$ python3 -q
>>> import numpy as np
>>> np.set_printoptions(precision=2, suppress=True, linewidth=100)
>>> J = np.load("run15.npy")
>>> J
array([[ 0.69,  0.75, -0.68],
       [ 2.24,  2.09, -2.39],
       [-2.41, -2.16,  2.4 ],
       [ 0.92,  0.88, -0.78],
       [-1.11, -1.45,  1.27],
       [-0.41, -0.19,  0.36],
       [ 2.51,  2.79, -2.7 ],
       [-0.81, -0.92,  0.8 ],
       [-1.13, -1.28,  1.12],
       [ 3.27,  3.42, -3.35],
       [-2.35, -2.24,  2.29],
       [-0.1 , -0.16,  0.33],
       [ 0.4 ,  0.6 , -0.43],
       [-0.29, -0.48,  0.31],
       [-0.84, -0.86,  0.76],
       [-1.73, -1.63,  1.72],
       [ 4.04,  4.03, -3.87],
       [-0.21, -0.24,  0.53],
       [-2.83, -3.08,  2.86],
       [ 2.23,  2.03, -2.04],
       [ 0.16, -0.07, -0.08],
       [-1.23, -1.09,  1.28],
       [-1.62, -1.67,  1.9 ],
       [ 3.21,  3.15, -3.16],
       [-1.68, -1.87,  1.85]])
>>> Ac = J - J.mean(axis=0)
>>> left, sv, Vt = np.linalg.svd(Ac, full_matrices=False)
>>> np.round(Ac.mean(axis=0), 2) + 0
array([0., 0., 0.])
>>> round((sv ** 2).sum() ** 2 / (sv ** 4).sum(), 2)
np.float64(1.0)
>>> Vt[0] * np.sign(Vt[0, np.abs(Vt[0]).argmax()])
array([ 0.57,  0.58, -0.58])
>>> sv
array([16.4 ,  0.61,  0.44])
>>> np.abs(left[:, 0]).argmax()
np.int64(16)
>>> Ac = J - J.mean(axis=0)
>>> vecs = np.linalg.svd(Ac)[2][:1]
>>> out = Ac - Ac @ vecs.T @ vecs
>>> round(float(np.linalg.norm(out) / np.linalg.norm(Ac)), 2)
0.05
>>> np.cov(Ac @ vecs.T, rowvar=False)
array(11.2)
>>> np.linalg.norm(out, axis=1).round(6).argmax()
np.int64(1)
>>> out = np.array([[0, 1, -3], [-1, 3, 3], [-2, -1, 1]])
>>> np.linalg.matrix_rank(np.vstack([J, out.T]))
np.int64(3)
>>> np.vstack([J, out.T]).shape
(28, 3)
>>> np.einsum("ij->j", J)
array([0.92, 0.35, 0.3 ])
>>> E = np.array([[1, 3, 0, 0], [3, 1, 0, 0], [0, 0, 1, 3], [0, 0, 3, 1]])
>>> idx = J[:, 2] > np.median(J[:, 2])
>>> u = J[idx].mean(axis=0) - J[~idx].mean(axis=0)
>>> ((J - J.mean(axis=0)) @ u > 0).astype(int)
array([0, 0, 1, 0, 1, 1, 0, 1, 1, 0, 1, 1, 0, 1, 1, 1, 0, 1, 1, 0, 0, 1, 1, 0, 1])
>>> np.argsort(-np.abs(u).round(6), kind="stable")
array([1, 2, 0])
>>> (((J - J.mean(axis=0)) @ u > 0) == idx).mean()
np.float64(0.88)
>>> q = E.astype(float).copy()
>>> for j in range(4):
...     q[:, j] -= q[:, :j] @ (q[:, :j].T @ q[:, j])
...     q[:, j] /= np.linalg.norm(q[:, j])
... 
>>> q
array([[ 0.32,  0.95,  0.  ,  0.  ],
       [ 0.95, -0.32,  0.  ,  0.  ],
       [ 0.  ,  0.  ,  0.32,  0.95],
       [ 0.  ,  0.  ,  0.95, -0.32]])
>>> np.round(q.T @ q, 2) + 0
array([[1., 0., 0., 0.],
       [0., 1., 0., 0.],
       [0., 0., 1., 0.],
       [0., 0., 0., 1.]])
>>> rng = np.random.default_rng(85)
>>> idx = rng.integers(0, 3, 4)
>>> arr = np.triu((idx[:, None] == idx) & (rng.random((4, 4)) < 0.8), 1).astype(int)
>>> arr += arr.T
>>> arr
array([[0, 0, 0, 0],
       [0, 0, 0, 0],
       [0, 0, 0, 0],
       [0, 0, 0, 0]])
>>> np.linalg.matrix_rank(J, rtol=0.1)
np.int64(1)
>>> np.abs(np.linalg.svd(J)[2][-1])
array([0.67, 0.07, 0.74])
>>> [round(float(x), 2) for x in np.linalg.svd(J, compute_uv=False)[:3]]
[16.4, 0.61, 0.48]
>>> evals, vecs = np.linalg.eigh(E)
>>> vec = np.array([3, 2, -2, -2])
>>> np.abs(E).sum(axis=1).max(), np.abs(evals).max()
(np.int64(4), np.float64(4.0))
>>> np.round(vec @ E @ vec / (vec @ vec), 2), evals[0], evals[-1]
(np.float64(3.86), np.float64(-2.0), np.float64(4.0))
>>> u = np.array([-3, -1, 0])
>>> A = np.outer(rng.normal(size=26), u) + 0.05 * rng.normal(size=(26, 3))
>>> A.round(2) + 0
array([[ 6.56,  2.16,  0.  ],
       [-0.62, -0.08,  0.02],
       [-2.57, -0.79,  0.  ],
       [ 4.31,  1.41, -0.1 ],
       [ 0.79,  0.26, -0.01],
       [-0.46, -0.19,  0.03],
       [-3.2 , -1.02, -0.05],
       [ 1.51,  0.62, -0.07],
       [-4.39, -1.39, -0.03],
       [ 1.8 ,  0.57,  0.01],
       [ 2.99,  0.97, -0.03],
       [ 2.27,  0.78, -0.03],
       [-1.69, -0.6 , -0.04],
       [-0.61, -0.12, -0.12],
       [-1.52, -0.52, -0.12],
       [ 2.26,  0.81,  0.01],
       [ 1.25,  0.4 ,  0.16],
       [ 1.86,  0.61,  0.05],
       [-0.22, -0.13, -0.02],
       [-0.01, -0.02,  0.  ],
       [ 0.04,  0.  ,  0.  ],
       [ 4.3 ,  1.42,  0.03],
       [ 3.45,  1.2 , -0.03],
       [-1.88, -0.63,  0.  ],
       [-0.82, -0.26,  0.04],
       [-6.73, -2.22, -0.02]])
>>> # column 0 is much longer than the rest
>>> vec = np.array([0, 3, 2])
>>> y = A @ vec
>>> np.round(np.linalg.solve(A.T @ A, A.T @ y), 2) + 0
array([0., 3., 2.])
>>> np.round(np.linalg.pinv(A) @ A, 2) + 0
array([[1., 0., 0.],
       [0., 1., 0.],
       [0., 0., 1.]])
>>> y = y + 0.3 * rng.normal(size=26)
>>> y
array([ 6.84,  0.2 , -2.7 ,  3.74,  0.39, -0.08, -3.1 ,  1.71, -4.11,  1.54,  2.87,  2.13, -1.84,
       -0.48, -1.56,  2.49,  1.33,  1.34,  0.05, -0.14,  0.21,  4.68,  3.7 , -1.92, -0.65, -6.28])
>>> coef, *_ = np.linalg.lstsq(A, y)
>>> coef
array([-0.05,  3.13,  1.27])
>>> np.round(np.linalg.norm(y - A @ coef), 2)
np.float64(1.37)
>>> coef.round()
array([-0.,  3.,  1.])
>>> data = np.array([[-1.8, 0.8, 1.5],
...     [-0.3, -0.9, 0.3],
...     [1.7, -2.6, -0.3],
...     [1.4, -0.6, -0.4],
...     [-0.1, 1.1, 1.6],
...     [0.1, 0.2, 1.4],
...     [0.4, -1.2, -0.1],
...     [0.0, -0.1, 1.1],
...     [0.8, -1.7, 1.2],
...     [-0.6, 0.6, -0.4],
...     [-0.9, 1.0, 1.5],
...     [0.3, -0.5, 0.7],
...     [0.7, -0.2, -0.6],
...     [-0.3, 2.3, 0.7],
...     [-1.0, 1.0, 0.2],
...     [0.2, -0.7, 1.0],
...     [-0.5, -1.1, -0.5],
...     [0.3, -1.3, -1.0],
...     [0.1, -0.3, 1.4],
...     [-0.4, 0.6, 1.1],
...     [0.7, -0.9, 0.3],
...     [-0.1, 0.6, 0.7],
...     [-0.7, -1.6, 0.3]])
>>> data[:, 2] = -1 * data[:, 0] + 0.02 * rng.normal(size=23)
>>> data
array([[-1.8 ,  0.8 ,  1.81],
       [-0.3 , -0.9 ,  0.3 ],
       [ 1.7 , -2.6 , -1.69],
       [ 1.4 , -0.6 , -1.41],
       [-0.1 ,  1.1 ,  0.11],
       [ 0.1 ,  0.2 , -0.07],
       [ 0.4 , -1.2 , -0.42],
       [ 0.  , -0.1 , -0.02],
       [ 0.8 , -1.7 , -0.77],
       [-0.6 ,  0.6 ,  0.6 ],
       [-0.9 ,  1.  ,  0.88],
       [ 0.3 , -0.5 , -0.28],
       [ 0.7 , -0.2 , -0.68],
       [-0.3 ,  2.3 ,  0.33],
       [-1.  ,  1.  ,  1.  ],
       [ 0.2 , -0.7 , -0.19],
       [-0.5 , -1.1 ,  0.48],
       [ 0.3 , -1.3 , -0.33],
       [ 0.1 , -0.3 , -0.09],
       [-0.4 ,  0.6 ,  0.39],
       [ 0.7 , -0.9 , -0.73],
       [-0.1 ,  0.6 ,  0.08],
       [-0.7 , -1.6 ,  0.72]])
>>> W2 = data[[3, 10]].astype(float)
>>> for _ in range(5):
...     idx = np.linalg.norm(data[:, None] - W2, axis=-1).argmin(axis=1)
...     W2 = np.array([data[idx == j].mean(axis=0) for j in range(2)])
... 
>>> idx
array([1, 1, 0, 0, 1, 1, 0, 1, 0, 1, 1, 0, 0, 1, 1, 0, 1, 0, 0, 1, 0, 1, 1])
>>> W2[1] - W2[0]
array([-1.17,  1.35,  1.17])
>>> np.abs(W2[1] - W2[0]).argmax()
np.int64(1)
>>> np.bincount(idx)
array([10, 13])
>>> Ac = data - data.mean(axis=0)
>>> left, sv, Vt = np.linalg.svd(Ac, full_matrices=False)
>>> np.round(Ac.mean(axis=0), 2) + 0
array([0., 0., 0.])
>>> sv
array([6.61, 3.37, 0.06])
>>> np.round(sv ** 2 / (sv ** 2).sum(), 2) + 0
array([0.79, 0.21, 0.  ])
>>> np.round(np.abs(Vt[-1]), 2) + 0
array([0.71, 0.  , 0.71])
>>> (E != 0).astype(int)
array([[1, 1, 0, 0],
       [1, 1, 0, 0],
       [0, 0, 1, 1],
       [0, 0, 1, 1]])
>>> idx = data[:, 0] > np.median(data[:, 0])
>>> u = data[idx].mean(axis=0) - data[~idx].mean(axis=0)
>>> idx.astype(int)
array([0, 0, 1, 1, 0, 1, 1, 0, 1, 0, 0, 1, 1, 0, 0, 1, 0, 1, 1, 0, 1, 0, 0])
>>> round((((data - data.mean(axis=0)) @ u > 0) == idx).mean(), 2)
np.float64(0.87)
>>> ((data - data.mean(axis=0)) @ u > 0).astype(int)
array([0, 1, 1, 1, 0, 0, 1, 0, 1, 0, 0, 1, 1, 0, 0, 1, 0, 1, 1, 0, 1, 0, 1])
>>> u
array([ 1.17, -1.25, -1.16])
>>> W0 = 0.2 ** np.abs(np.subtract.outer(np.arange(4), np.arange(4)))
>>> W0
array([[1.  , 0.2 , 0.04, 0.01],
       [0.2 , 1.  , 0.2 , 0.04],
       [0.04, 0.2 , 1.  , 0.2 ],
       [0.01, 0.04, 0.2 , 1.  ]])
>>> # equal to its transpose
>>> hat = np.triu(np.array([[-1, -1, 2, 2], [1, -2, 0, -1], [-1, 1, -1, 2], [-2, 2, -2, 0]]), 1) + np.eye(4)
>>> out = hat @ W0 @ np.linalg.inv(hat)
>>> np.trace(out), np.trace(W0)
(np.float64(4.0), np.float64(4.0))
>>> out
array([[ 0.9 ,  0.58,  0.45,  0.26],
       [ 0.19,  1.15, -0.38,  0.58],
       [ 0.06,  0.34,  1.29, -0.15],
       [ 0.01,  0.05,  0.18,  0.66]])
>>> hat @ W0 - W0 @ hat
array([[-0.1 ,  0.48,  0.2 ,  0.48],
       [-0.01,  0.16, -0.6 , -0.8 ],
       [ 0.02,  0.12,  0.32,  0.12],
       [ 0.  ,  0.01, -0.02, -0.38]])
>>> np.round(np.linalg.det(out), 2)
np.float64(0.88)
>>> np.poly(out)
array([ 1.  , -4.  ,  5.88, -3.76,  0.88])
>>> T = np.stack([out, -1 * out, out[::-1]])
>>> np.einsum("bij,cij->bc", T, T)
array([[ 5.52, -5.52,  0.21],
       [-5.52,  5.52, -0.21],
       [ 0.21, -0.21,  5.52]])
>>> T.shape
(3, 4, 4)
>>> (T @ out.T).shape
(3, 4, 4)
>>> np.linalg.norm(T, axis=(1, 2))
array([2.35, 2.35, 2.35])
>>> T = np.stack([W0, 3 * W0, W0[::-1]])
>>> np.linalg.matrix_rank(T.reshape(3, -1))
np.int64(2)
>>> (T @ W0.T).shape
(3, 4, 4)
>>> np.linalg.matrix_rank(T)
array([4, 4, 4])
>>> np.linalg.det(T)
array([ 0.88, 71.66,  0.88])
>>> np.linalg.norm(T, axis=(1, 2))
array([2.06, 6.18, 2.06])
>>> vec = np.array([2, 2, 2, 0])
>>> y = W0 @ vec
>>> y
array([2.48, 2.8 , 2.48, 0.5 ])
>>> np.round(np.linalg.solve(W0, y + W0[:, 2]), 2) + 0
array([2., 2., 3., 0.])
>>> K = np.load("out2.npy")
>>> K
array([[ 0.33, -0.7 , -0.64],
       [-0.52,  0.43, -0.74],
       [-0.79, -0.58,  0.22]])
>>> # keeps lengths
>>> vec = np.array([0, -1, -3])
>>> np.abs(np.linalg.eigvals(K))
array([1., 1., 1.])
>>> [p for p in range(1, 25) if np.allclose(np.linalg.matrix_power(K, p), np.eye(3))]
[]
>>> np.sort(np.abs(np.degrees(np.angle(np.linalg.eigvals(K)))))
array([  7.94,   7.94, 180.  ])
>>> np.round(np.linalg.det(K), 2)
np.float64(-1.0)
>>> 3 - np.linalg.matrix_rank(K - np.eye(3), tol=1e-8)
np.int64(0)
>>> np.linalg.inv(K)
array([[ 0.33, -0.52, -0.79],
       [-0.7 ,  0.43, -0.58],
       [-0.64, -0.74,  0.22]])
>>> q, vecs = np.linalg.qr(K[:, :1])[0], np.linalg.qr(K[:, 1:])[0]
>>> sv = np.linalg.svd(q.T @ vecs, compute_uv=False)
>>> (sv > 0.9).sum()
np.int64(0)
>>> m1 = np.array([[1.6, 0.1, 0.2],
...     [0.7, -0.5, 1.2],
...     [0.5, -1.5, -0.6],
...     [0.4, 0.0, 0.4],
...     [-0.1, -0.4, 2.0],
...     [0.0, 1.1, 2.4],
...     [0.0, 1.6, 0.9],
...     [1.7, 0.4, -0.1],
...     [-0.1, -0.2, 0.7],
...     [0.0, -0.1, -0.4],
...     [-0.3, 0.2, -1.1],
...     [0.6, 2.0, 0.3],
...     [-0.4, 0.7, -1.3],
...     [-1.3, -0.4, 1.0],
...     [0.4, -0.8, 0.2],
...     [1.1, 1.2, 0.4],
...     [0.3, 1.0, -0.7],
...     [1.3, -0.9, -0.6],
...     [0.3, 0.3, 1.6],
...     [-0.6, -1.5, -0.7],
...     [0.6, 0.8, 0.9],
...     [0.8, 0.6, 0.7],
...     [2.0, -1.3, -1.5],
...     [-0.3, -0.8, -0.6],
...     [-0.3, 0.8, -0.3],
...     [0.0, -0.3, 1.6],
...     [-1.6, -0.3, -0.7]])
>>> m1[:, 0] = -1 * m1[:, 2] + 0.05 * rng.normal(size=27)
>>> m1
array([[-0.19,  0.1 ,  0.2 ],
       [-1.18, -0.5 ,  1.2 ],
       [ 0.61, -1.5 , -0.6 ],
       [-0.4 ,  0.  ,  0.4 ],
       [-1.95, -0.4 ,  2.  ],
       [-2.47,  1.1 ,  2.4 ],
       [-1.02,  1.6 ,  0.9 ],
       [-0.05,  0.4 , -0.1 ],
       [-0.73, -0.2 ,  0.7 ],
       [ 0.44, -0.1 , -0.4 ],
       [ 1.12,  0.2 , -1.1 ],
       [-0.28,  2.  ,  0.3 ],
       [ 1.35,  0.7 , -1.3 ],
       [-0.95, -0.4 ,  1.  ],
       [-0.23, -0.8 ,  0.2 ],
       [-0.43,  1.2 ,  0.4 ],
       [ 0.66,  1.  , -0.7 ],
       [ 0.67, -0.9 , -0.6 ],
       [-1.63,  0.3 ,  1.6 ],
       [ 0.75, -1.5 , -0.7 ],
       [-0.85,  0.8 ,  0.9 ],
       [-0.68,  0.6 ,  0.7 ],
       [ 1.52, -1.3 , -1.5 ],
       [ 0.6 , -0.8 , -0.6 ],
       [ 0.32,  0.8 , -0.3 ],
       [-1.61, -0.3 ,  1.6 ],
       [ 0.67, -0.3 , -0.7 ]])
>>> [round(float(x), 2) for x in np.linalg.svd(data, compute_uv=False)[:3]]
[6.67, 3.46, 0.06]
>>> round(np.linalg.norm(data, 2) / np.linalg.norm(data), 2)
np.float64(0.89)
>>> np.argsort(-np.linalg.norm(data, axis=0).round(6), kind="stable")[:3]
array([1, 0, 2])
>>> Ac = m1 - m1.mean(axis=0)
>>> left, sv, Vt = np.linalg.svd(Ac, full_matrices=False)
>>> sv
array([7.59, 4.33, 0.17])
>>> np.abs(Vt[0]).argmax()
np.int64(0)
>>> np.searchsorted(np.cumsum(sv ** 2) / (sv ** 2).sum(), 0.9) + 1
np.int64(2)
>>> np.linalg.matrix_rank(Ac)
np.int64(3)
>>> Vt[0] * np.sign(Vt[0, np.abs(Vt[0]).argmax()])
array([ 0.69, -0.27, -0.68])
